% ipython --no-banner

In [1]: import numpy as np

In [2]: np.set_printoptions(suppress=True, linewidth=160)

In [3]: K = np.load("test2.npy")

In [4]: print(K)
[[0 0 1 0 1]
 [0 0 0 0 0]
 [1 0 0 0 1]
 [0 0 0 0 0]
 [1 0 1 0 0]]

In [5]: print(np.round(np.sort(np.abs(np.linalg.eigvals(K))), 2))
[0. 0. 1. 1. 2.]

In [6]: print(np.allclose(K, K.T))
True

In [7]: print(np.linalg.matrix_power(K, 4))
[[6 0 5 0 5]
 [0 0 0 0 0]
 [5 0 6 0 5]
 [0 0 0 0 0]
 [5 0 5 0 6]]

In [8]: print(round(float(np.abs(np.linalg.eigvals(K)).max()), 2))
2.0

In [9]: gram = K.T @ K

In [10]: print(np.round(np.linalg.svd(K, compute_uv=False) ** 2, 2) + 0)
[4. 1. 1. 0. 0.]

In [11]: print(np.linalg.matrix_rank(gram))
3

In [12]: print(np.round(np.linalg.eigvalsh(gram)[::-1], 2) + 0)
[4. 1. 1. 0. 0.]

In [13]: print(np.flatnonzero(np.linalg.matrix_power((K != 0) + (K.T != 0) + np.eye(5), 5)[2]))
[0 2 4]

In [14]: print(K @ K)
[[2 0 1 0 1]
 [0 0 0 0 0]
 [1 0 2 0 1]
 [0 0 0 0 0]
 [1 0 1 0 2]]

In [15]: print((np.linalg.matrix_power((K != 0) + (K.T != 0) + np.eye(5), 5) > 0).astype(int))
[[1 0 1 0 1]
 [0 1 0 0 0]
 [1 0 1 0 1]
 [0 0 0 1 0]
 [1 0 1 0 1]]

In [16]: print(round(np.linalg.det(K), 2))
0.0

In [17]: print(np.round(np.sort(np.linalg.eigvals(K).real), 2))
[-1. -1.  0.  0.  2.]

In [18]: print((K != 0).astype(int))
[[0 0 1 0 1]
 [0 0 0 0 0]
 [1 0 0 0 1]
 [0 0 0 0 0]
 [1 0 1 0 0]]

In [19]: w1 = np.array([[0, 1, 2], [2, 2, -1], [1, 3, 0], [3, 1, 3], [1, -2, -3]])

In [20]: b = np.array([-2, -3, 0])

In [21]: act = np.maximum(K @ w1 + b, 0)

In [22]: print((act > 0).astype(int))
[[0 0 0]
 [0 0 0]
 [0 0 0]
 [0 0 0]
 [0 1 1]]

In [23]: print((act > 0).mean(axis=0))
[0.  0.2 0.2]

In [24]: print(act)
[[0 0 0]
 [0 0 0]
 [0 0 0]
 [0 0 0]
 [0 1 2]]

In [25]: Z = np.array([[1, 1], [2, 2], [3, 0]])

In [26]: print(w1 @ Z)
[[  8   2]
 [  3   6]
 [  7   7]
 [ 14   5]
 [-12  -3]]

In [27]: print(act @ Z)
[[0 0]
 [0 0]
 [0 0]
 [0 0]
 [8 2]]

In [28]: print((act @ Z).round(6).argmax(axis=1))
[0 0 0 0 0]

In [29]: A = np.loadtxt("m.csv", delimiter=",")

In [30]: print(A)
[[-3. -4. -1. -4. -2.  0. -1. -2. -1.]
 [ 6.  8.  2.  8.  4.  0.  2.  4.  2.]
 [-3. -4. -1. -4. -2.  0. -1. -2. -1.]]

In [31]: # rows and columns are dependent

In [32]: Uu, s, Vt = np.linalg.svd(A)

In [33]: V = Vt[:(s > 1e-8).sum()]

In [34]: rng = np.random.default_rng(607074)

In [35]: x = A[1] + 3 * A[0] + rng.integers(2) * np.eye(9)[2]

In [36]: print(x)
[-3. -4.  0. -4. -2.  0. -1. -2. -1.]

In [37]: print(np.allclose(V.T @ V @ x, x))
False

In [38]: print(round(np.linalg.norm(x - V.T @ V @ x), 2))
0.99

In [39]: print(np.round(V.T @ V, 2))
[[0.17 0.23 0.06 0.23 0.12 0.   0.06 0.12 0.06]
 [0.23 0.31 0.08 0.31 0.15 0.   0.08 0.15 0.08]
 [0.06 0.08 0.02 0.08 0.04 0.   0.02 0.04 0.02]
 [0.23 0.31 0.08 0.31 0.15 0.   0.08 0.15 0.08]
 [0.12 0.15 0.04 0.15 0.08 0.   0.04 0.08 0.04]
 [0.   0.   0.   0.   0.   0.   0.   0.   0.  ]
 [0.06 0.08 0.02 0.08 0.04 0.   0.02 0.04 0.02]
 [0.12 0.15 0.04 0.15 0.08 0.   0.04 0.08 0.04]
 [0.06 0.08 0.02 0.08 0.04 0.   0.02 0.04 0.02]]

In [40]: F = np.array([[0.0, 0.0, -3.0], [1.0, 1.0, 0.0], [0.0, 0.0, -1.0]])

In [41]: print(F)
[[ 0.  0. -3.]
 [ 1.  1.  0.]
 [ 0.  0. -1.]]

In [42]: w, V = np.linalg.eigh(K)

In [43]: x = np.array([5, 4, 4, 2, 5])

In [44]: print(np.round(V * np.abs(w) @ V.T, 2) + 0)
[[1.33 0.   0.33 0.   0.33]
 [0.   0.   0.   0.   0.  ]
 [0.33 0.   1.33 0.   0.33]
 [0.   0.   0.   0.   0.  ]
 [0.33 0.   0.33 0.   1.33]]

In [45]: print((np.sign(V[:, -1].round(6)) == np.sign(V[0, -1].round(6))).astype(int))
[1 0 1 0 1]

In [46]: print(round(float(x @ K @ x / (x @ x)), 2), round(float(w[0]), 2), w[-1])
1.51 -1.0 2.0

In [47]: B = np.array([[0], [0], [2]])

In [48]: Z = np.array([[1, -2, -1, 1, 1]])

In [49]: mat = B @ Z

In [50]: print(mat)
[[ 0  0  0  0  0]
 [ 0  0  0  0  0]
 [ 2 -4 -2  2  2]]

In [51]: print(np.argsort(-np.linalg.norm(mat, axis=0).round(6), kind="stable")[:3])
[1 0 2]

In [52]: Uu, s, Vt = np.linalg.svd(mat)

In [53]: print(s.round(2))
[5.66 0.   0.  ]

In [54]: B = Uu[:, :1] @ np.diag(s[:1]) @ Vt[:1]

In [55]: print(round(float(np.abs(mat - B).max()), 2))
0.0

In [56]: print(np.linalg.matrix_rank(mat, rtol=0.05))
1

In [57]: print(round(np.linalg.norm(mat - B, 2), 2), s[1])
0.0 0.0

In [58]: Uu, s, Vt = np.linalg.svd(mat)

In [59]: V = Vt[:(s > 1e-8).sum()]

In [60]: x = mat[1] + -2 * mat[0] + rng.integers(2) * np.eye(5)[3]

In [61]: print(x)
[0. 0. 0. 0. 0.]

In [62]: print(np.round(V.T @ V, 2))
[[ 0.12 -0.25 -0.12  0.12  0.12]
 [-0.25  0.5   0.25 -0.25 -0.25]
 [-0.12  0.25  0.12 -0.12 -0.12]
 [ 0.12 -0.25 -0.12  0.12  0.12]
 [ 0.12 -0.25 -0.12  0.12  0.12]]

In [63]: print(np.linalg.matrix_rank(np.vstack([mat, x])))
1

In [64]: print(np.round(np.diag(V.T @ V), 2))
[0.12 0.5  0.12 0.12 0.12]

In [65]: print(np.allclose(V.T @ V @ x, x))
True

In [66]: feats = np.load("layer11.npy")

In [67]: print(feats)
[[  1  -2   4  -8]
 [  1  -1   1  -1]
 [  1   0   0   0]
 [  1   1   1   1]
 [  1   2   4   8]
 [  1   3   9  27]
 [  1   4  16  64]
 [  1   5  25 125]]

In [68]: # column 3 dominates

In [69]: print(feats.sum(axis=1))
[ -5   0   1   4  15  40  85 156]

In [70]: print(feats.mean(axis=0))
[ 1.   1.5  7.5 27. ]

In [71]: print(np.linalg.matrix_rank(feats))
4

In [72]: print(np.diff(feats, axis=0))
[[ 0  1 -3  7]
 [ 0  1 -1  1]
 [ 0  1  1  1]
 [ 0  1  3  7]
 [ 0  1  5 19]
 [ 0  1  7 37]
 [ 0  1  9 61]]
